% ipython --no-banner

In [1]: import numpy as np

In [2]: np.set_printoptions(precision=2, suppress=True, linewidth=100, legacy="1.25")

In [3]: M = np.load("out4.npy")

In [4]: M
Out[4]: 
array([[0.45, 0.36, 0.18],
       [0.3 , 0.5 , 0.2 ],
       [0.09, 0.36, 0.55]])

In [5]: vals, V = np.linalg.eig(M)

In [6]: np.round(M @ V[:, 0] - vals[0] * V[:, 0], 2) + 0
Out[6]: array([0., 0., 0.])

In [7]: np.sort(np.linalg.eigvals(np.linalg.inv(M)))
Out[7]: array([1.  , 2.75, 7.33])

In [8]: np.sort(np.linalg.eigvals(M @ M))
Out[8]: array([0.02, 0.13, 1.  ])

In [9]: np.sort(np.linalg.eigvals(M.T))
Out[9]: array([0.14, 0.36, 1.  ])

In [10]: Q = M.astype(float).copy()

In [11]: for j in range(3):
    ...:     Q[:, j] -= Q[:, :j] @ (Q[:, :j].T @ Q[:, j])
    ...:     Q[:, j] /= np.linalg.norm(Q[:, j])
    ...: 

In [12]: Q
Out[12]: 
array([[ 0.82, -0.46,  0.34],
       [ 0.54,  0.46, -0.7 ],
       [ 0.16,  0.76,  0.63]])

In [13]: np.round(Q.T @ M, 2) + 0
Out[13]: 
array([[0.55, 0.63, 0.35],
       [0.  , 0.34, 0.42],
       [0.  , 0.  , 0.26]])

In [14]: round(M[2] @ M[0], 2)
Out[14]: 0.27

In [15]: round(np.linalg.norm(M[2] - M[0]), 2)
Out[15]: 0.51

In [16]: np.linalg.norm(M, axis=0)
Out[16]: array([0.55, 0.72, 0.61])

In [17]: other = np.linalg.inv(M)

In [18]: round(np.linalg.det(M) * np.linalg.det(other), 2)
Out[18]: 1.0

In [19]: round(np.linalg.cond(M), 2)
Out[19]: 7.92

In [20]: np.round(M @ other, 2) + 0
Out[20]: 
array([[1., 0., 0.],
       [0., 1., 0.],
       [0., 0., 1.]])

In [21]: other
Out[21]: 
array([[ 4.03, -2.67, -0.37],
       [-2.93,  4.67, -0.73],
       [ 1.28, -2.67,  2.38]])

In [22]: np.linalg.det(M) * other
Out[22]: 
array([[ 0.2 , -0.13, -0.02],
       [-0.15,  0.23, -0.04],
       [ 0.06, -0.13,  0.12]])

In [23]: np.linalg.inv(other)
Out[23]: 
array([[0.45, 0.36, 0.18],
       [0.3 , 0.5 , 0.2 ],
       [0.09, 0.36, 0.55]])

In [24]: np.allclose(other, M.T)
Out[24]: False

In [25]: f = np.array([3, 2, -1])

In [26]: other = M + np.outer(f, np.eye(3)[2])

In [27]: np.linalg.matrix_rank(np.linalg.inv(other) - np.linalg.inv(M), tol=1e-8)
Out[27]: 1

In [28]: arr = np.loadtxt("w.csv", delimiter=",")

In [29]: arr
Out[29]: 
array([[-15.61, -12.  ,  -3.52],
       [-12.41,  -8.93,  12.9 ],
       [ 13.03, -12.6 ,   8.45],
       [-17.34,  -8.9 ,   4.49],
       [  4.63, -18.81,  -4.98],
       [  9.33,   5.21,  16.91],
       [  7.52, -10.9 , -14.99],
       [ -9.99,  13.87, -10.38],
       [ -9.72, -17.3 ,  -2.51],
       [ -6.03,  -8.99,  16.82],
       [ -5.07,  15.56,  11.5 ],
       [  0.63, -19.34,   5.06],
       [  6.21,  -4.37, -18.5 ],
       [ 10.68,   5.02, -16.15],
       [ 19.78,  -1.8 ,   2.36],
       [  5.36,  -2.28,  19.13],
       [-17.95,  -8.  ,   3.7 ],
       [ 17.88,  -7.83,   4.34],
       [ 10.94,   3.22, -16.43],
       [ 15.69, -12.37,  -0.96],
       [-13.36,   7.06, -13.1 ]])

In [30]: hat = arr @ np.linalg.solve(arr.T @ arr, arr.T)

In [31]: np.round(np.linalg.eigvalsh(hat), 2) + 0
Out[31]: array([0., 0., 0., 0., 0., 0., 0., 0., 0., 0., 0., 0., 0., 0., 0., 0., 0., 0., 1., 1., 1.])

In [32]: hat @ arr[:, 1]
Out[32]: 
array([-12.  ,  -8.93, -12.6 ,  -8.9 , -18.81,   5.21, -10.9 ,  13.87, -17.3 ,  -8.99,  15.56,
       -19.34,  -4.37,   5.02,  -1.8 ,  -2.28,  -8.  ,  -7.83,   3.22, -12.37,   7.06])

In [33]: np.diag(hat)
Out[33]: 
array([0.16, 0.13, 0.14, 0.14, 0.16, 0.16, 0.15, 0.14, 0.16, 0.13, 0.16, 0.15, 0.14, 0.13, 0.13,
       0.15, 0.14, 0.13, 0.13, 0.14, 0.14])

In [34]: other = arr / np.sqrt((arr ** 2).mean(axis=1, keepdims=True))

In [35]: np.linalg.norm(other, axis=1)
Out[35]: 
array([1.73, 1.73, 1.73, 1.73, 1.73, 1.73, 1.73, 1.73, 1.73, 1.73, 1.73, 1.73, 1.73, 1.73, 1.73,
       1.73, 1.73, 1.73, 1.73, 1.73, 1.73])

In [36]: np.linalg.matrix_rank(arr - arr.mean(axis=1, keepdims=True))
Out[36]: 2

In [37]: Xs = arr - arr.mean(axis=0)

In [38]: V = np.linalg.svd(Xs)[2][:2]

In [39]: other = Xs - Xs @ V.T @ V

In [40]: np.linalg.norm(other, axis=1).round(6).argmax()
Out[40]: 10

In [41]: (Xs @ V.T).std(axis=0)
Out[41]: array([12.33, 11.45])

In [42]: dist = np.linalg.norm(arr[:, None] - arr[None], axis=-1)

In [43]: dist[17].round(6).argsort(kind="stable")[:4]
Out[43]: array([17, 14, 19,  2])

In [44]: (dist + 1e9 * np.eye(21)).round(6).argmin(axis=1)
Out[44]: array([ 8,  9, 17, 16, 11, 15, 12, 20,  0,  1,  5,  4,  6, 18, 17,  5,  3, 14, 13, 17,  7])

In [45]: np.unravel_index(dist.round(6).argmax(), dist.shape)
Out[45]: (2, 7)

In [46]: dist[:5, :5]
Out[46]: 
array([[ 0.  , 17.01, 31.05,  8.76, 21.4 ],
       [17.01,  0.  , 26.09,  9.75, 26.6 ],
       [31.05, 26.09,  0.  , 30.85, 17.01],
       [ 8.76,  9.75, 30.85,  0.  , 25.9 ],
       [21.4 , 26.6 , 17.01, 25.9 ,  0.  ]])

In [47]: np.linalg.norm(arr, axis=1)
Out[47]: 
array([20., 20., 20., 20., 20., 20., 20., 20., 20., 20., 20., 20., 20., 20., 20., 20., 20., 20.,
       20., 20., 20.])

In [48]: dist.mean(axis=1).argmax()
Out[48]: 10

In [49]: dist.shape
Out[49]: (21, 21)

In [50]: J = np.load("m.npy")

In [51]: J
Out[51]: 
array([[130, 134,  66],
       [134, 169,  93],
       [ 66,  93,  65]])

In [52]: vals, V = np.linalg.eigvalsh(J)
ValueError: too many values to unpack (expected 2)


In [53]: vals, V = np.linalg.eigh(J)

In [54]: vals
Out[54]: array([  5.31,  25.64, 333.05])

In [55]: np.round(V.T @ J @ V, 2) + 0
Out[55]: 
array([[  5.31,   0.  ,   0.  ],
       [  0.  ,  25.64,   0.  ],
       [  0.  ,   0.  , 333.05]])

In [56]: np.linalg.eigvalsh(J + 2 * np.eye(3))
Out[56]: array([  7.31,  27.64, 335.05])

In [57]: np.round(vals.sum(), 2), np.trace(J)
Out[57]: (364.0, 364)

In [58]: np.linalg.svd(J, compute_uv=False)
Out[58]: array([333.05,  25.64,   5.31])

In [59]: np.round(V.T @ V, 2) + 0
Out[59]: 
array([[1., 0., 0.],
       [0., 1., 0.],
       [0., 0., 1.]])

In [60]: np.abs(V[:, -1]).round(6).argmax()
Out[60]: 1
